>>> import numpy as np
>>> np.set_printoptions(suppress=True, linewidth=140)
>>> E = np.load("a.npy")
>>> E
array([[-1, -1,  2, -2],
       [-2, -1, -1,  2],
       [ 2, -2, -1, -1],
       [-1,  2, -2, -1]])
>>> M2 = E / np.sqrt((E ** 2).mean(axis=1, keepdims=True))
>>> np.linalg.matrix_rank(M2) == np.linalg.matrix_rank(E)
np.True_
>>> M2[0].round(1)
array([-0.6, -0.6,  1.3, -1.3])
>>> (E + E.T) / 2
array([[-1. , -1.5,  2. , -1.5],
       [-1.5, -1. , -1.5,  2. ],
       [ 2. , -1.5, -1. , -1.5],
       [-1.5,  2. , -1.5, -1. ]])
>>> assert E == E.T
Traceback (most recent call last):
  File "<python-input-8>", line 1, in <module>
    assert E == E.T
           ^^^^^^^^
ValueError: The truth value of an array with more than one element is ambiguous. Use a.any() or a.all()
>>> np.round(np.linalg.det(E), 1)
np.float64(-80.0)
>>> np.allclose(E, E.T)
False
>>> np.linalg.matrix_power(E, 4)
array([[  82, -108,   54,  -12],
       [ -12,   82, -108,   54],
       [  54,  -12,   82, -108],
       [-108,   54,  -12,   82]])
>>> O = E.astype(float).copy()
>>> for j in range(4):
...     O[:, j] -= O[:, :j] @ (O[:, :j].T @ O[:, j])
...     O[:, j] /= np.linalg.norm(O[:, j])
... 
>>> np.round(O.T @ E, 1) + 0
array([[ 3.2, -0.9,  0. , -0.9],
       [ 0. ,  3. , -1. , -0.3],
       [ 0. ,  0. ,  3. , -1.1],
       [ 0. ,  0. ,  0. ,  2.8]])
>>> np.round(O.T @ O, 1) + 0
array([[1., 0., 0., 0.],
       [0., 1., 0., 0.],
       [0., 0., 1., 0.],
       [0., 0., 0., 1.]])
>>> O.round(1)
array([[-0.3, -0.4,  0.5, -0.7],
       [-0.6, -0.5, -0.5,  0.2],
       [ 0.6, -0.5, -0.5, -0.4],
       [-0.3,  0.6, -0.5, -0.6]])
>>> x0 = np.array([-3, -2, -2, 0])
>>> np.round(np.abs(np.linalg.eigvals(O)), 1)
array([1., 1., 1., 1.])
>>> np.fft.fft(E[0])
array([-2.+0.j, -3.-1.j,  4.+0.j, -3.+1.j])
>>> np.round(np.sort(np.abs(np.fft.fft(E[0]))), 1), np.round(np.sort(np.linalg.svd(E, compute_uv=False)), 1)
(array([2. , 3.2, 3.2, 4. ]), array([2. , 3.2, 3.2, 4. ]))
>>> (E @ E)[0]
array([ 9, -6,  1,  0])
>>> X = np.load("mat.npy")
>>> X.round(1)
array([[0.3, 0. , 0.3, 0.3],
       [0.2, 0.8, 0. , 0. ],
       [0.2, 0.2, 0.4, 0.1],
       [0. , 0. , 0.4, 0.6]])
>>> O, Rm = np.linalg.qr(X)
>>> Rm.round(1)
array([[-0.5, -0.5, -0.4, -0.3],
       [ 0. , -0.6,  0.2,  0.2],
       [ 0. ,  0. , -0.4, -0.5],
       [ 0. ,  0. ,  0. ,  0.3]])
>>> np.round(np.trace(O @ O.T), 1)
np.float64(4.0)
>>> O.shape, Rm.shape
((4, 4), (4, 4))
>>> O.round(1) + 0
array([[-0.7,  0.6,  0.2,  0.4],
       [-0.5, -0.8,  0.1,  0.3],
       [-0.5,  0. , -0.3, -0.8],
       [ 0. ,  0. , -0.9,  0.4]])
>>> np.round(np.poly(O), 1) + 0
array([ 1. ,  1.4,  0. , -1.4, -1. ])
>>> round(np.einsum("ij,ji->", O, O), 1)
np.float64(2.1)
>>> np.round(np.linalg.eigvals(O), 1)
array([ 1. +0.j , -0.7+0.7j, -0.7-0.7j, -1. +0.j ])
>>> np.round(np.linalg.det(2 * O), 1), np.round(np.linalg.det(O), 1)
(np.float64(-16.0), np.float64(-1.0))
>>> round(np.einsum("ij,ji->", X, X), 1)
np.float64(1.4)
>>> round(float(np.einsum("ii->", X)), 1)
2.1
>>> np.round(np.kron(np.eye(2, dtype=int), X), 1)
array([[0.3, 0. , 0.3, 0.3, 0. , 0. , 0. , 0. ],
       [0.2, 0.8, 0. , 0. , 0. , 0. , 0. , 0. ],
       [0.2, 0.2, 0.4, 0.1, 0. , 0. , 0. , 0. ],
       [0. , 0. , 0.4, 0.6, 0. , 0. , 0. , 0. ],
       [0. , 0. , 0. , 0. , 0.3, 0. , 0.3, 0.3],
       [0. , 0. , 0. , 0. , 0.2, 0.8, 0. , 0. ],
       [0. , 0. , 0. , 0. , 0.2, 0.2, 0.4, 0.1],
       [0. , 0. , 0. , 0. , 0. , 0. , 0.4, 0.6]])
>>> round(np.linalg.eigvals(X).sum().real, 1)
np.float64(2.1)
>>> round(float(np.linalg.det(X[::-1])), 1)
0.0
>>> np.round(np.poly(X), 1) + 0
array([ 1. , -2.1,  1.4, -0.4,  0. ])
>>> M = np.array([[0, -3, 0], [3, 0, -3], [0, 3, 0]])
>>> rk = np.linalg.matrix_rank(M)
>>> rk
np.int64(2)
>>> ns = np.linalg.svd(M)[2][rk:].T
>>> [int(np.linalg.matrix_rank(np.delete(M, i, axis=0))) for i in range(3)]
[2, 1, 2]
>>> np.linalg.matrix_rank(M.T @ M), np.linalg.matrix_rank(M @ M.T)
(np.int64(2), np.int64(2))
>>> ns[:, 0] / ns[np.abs(ns[:, 0]).round(6).argmax(), 0]
array([ 1., -0.,  1.])
>>> [int(np.linalg.matrix_rank(M[:, :j + 1])) for j in range(3)]
[1, 2, 2]
>>> ns.shape
(3, 1)
>>> np.round(ns @ ns.T, 1)
array([[0.5, 0. , 0.5],
       [0. , 0. , 0. ],
       [0.5, 0. , 0.5]])
>>> U, sig, Vt = np.linalg.svd(M)
>>> vecs = Vt[:(sig > 1e-8).sum()]
>>> rng = np.random.default_rng(309)
>>> x0 = M[2] + 4 * M[1] + rng.integers(2) * np.eye(3)[1]
>>> x0
array([ 12.,   4., -12.])
>>> np.round(np.linalg.norm(x0 - vecs.T @ vecs @ x0), 1)
np.float64(0.0)
>>> round(np.trace(np.linalg.pinv(M) @ M), 1)
np.float64(2.0)
>>> np.round(M @ np.linalg.pinv(M) @ M, 1)
array([[ 0., -3.,  0.],
       [ 3.,  0., -3.],
       [ 0.,  3.,  0.]])
>>> np.linalg.lstsq(M[:-1].T, M[-1])[2]
np.int32(2)
>>> np.unique(M.round(6), axis=0).shape
(3, 3)
>>> np.abs(np.diag(np.linalg.qr(M)[1])) > 1e-9
array([ True,  True, False])
>>> U, sig, Vt = np.linalg.svd(M)
>>> sig.round(1)
array([ 4.2,  4.2, -0. ])
>>> M2 = U[:, :2] @ np.diag(sig[:2]) @ Vt[:2]
>>> M2
array([[ 0., -3.,  0.],
       [ 3.,  0., -3.],
       [ 0.,  3.,  0.]])
>>> np.round(np.linalg.norm(M - M2) / np.linalg.norm(M), 1)
np.float64(0.0)
>>> np.round(np.linalg.norm(M - M2, 2), 1), sig[2]
(np.float64(0.0), np.float64(-0.0))
>>> cov = M2.T @ M2
>>> np.round(np.linalg.eigvalsh(cov)[::-1], 1)
array([18., 18.,  0.])
>>> cov
array([[ 9.,  0., -9.],
       [ 0., 18.,  0.],
       [-9.,  0.,  9.]])
>>> np.diag(cov)
array([ 9., 18.,  9.])
>>> np.allclose(cov, cov.T)
True
>>> data = np.loadtxt("sample11.csv", delimiter=",")
>>> data
array([[0., 1., 0., 0.],
       [1., 0., 0., 1.],
       [0., 0., 0., 1.],
       [0., 1., 1., 0.]])
>>> np.argwhere(np.triu(data))
array([[0, 1],
       [1, 3],
       [2, 3]])
>>> np.trace(data @ data @ data) // 6
np.float64(0.0)
>>> low = np.diag(data.sum(axis=1)) - data
>>> low @ np.ones(4)
array([0., 0., 0., 0.])
>>> (np.linalg.eigvalsh(low) < 1e-8).sum()
np.int64(1)
>>> np.linalg.matrix_rank(low)
np.int64(3)
>>> low
array([[ 1., -1.,  0.,  0.],
       [-1.,  2.,  0., -1.],
       [ 0.,  0.,  1., -1.],
       [ 0., -1., -1.,  2.]])
>>> vals, vecs = np.linalg.eigh(data)
>>> x0 = np.array([1, 2, -2, -2])
>>> x0 @ data @ x0
np.float64(4.0)
>>> np.round(np.linalg.eigvalsh(data[1:, 1:]), 1) + 0
array([-1.4,  0. ,  1.4])
>>> np.round(vecs * np.abs(vals) @ vecs.T, 1) + 0
array([[0.9, 0. , 0. , 0.4],
       [0. , 1.3, 0.4, 0. ],
       [0. , 0.4, 0.9, 0. ],
       [0.4, 0. , 0. , 1.3]])
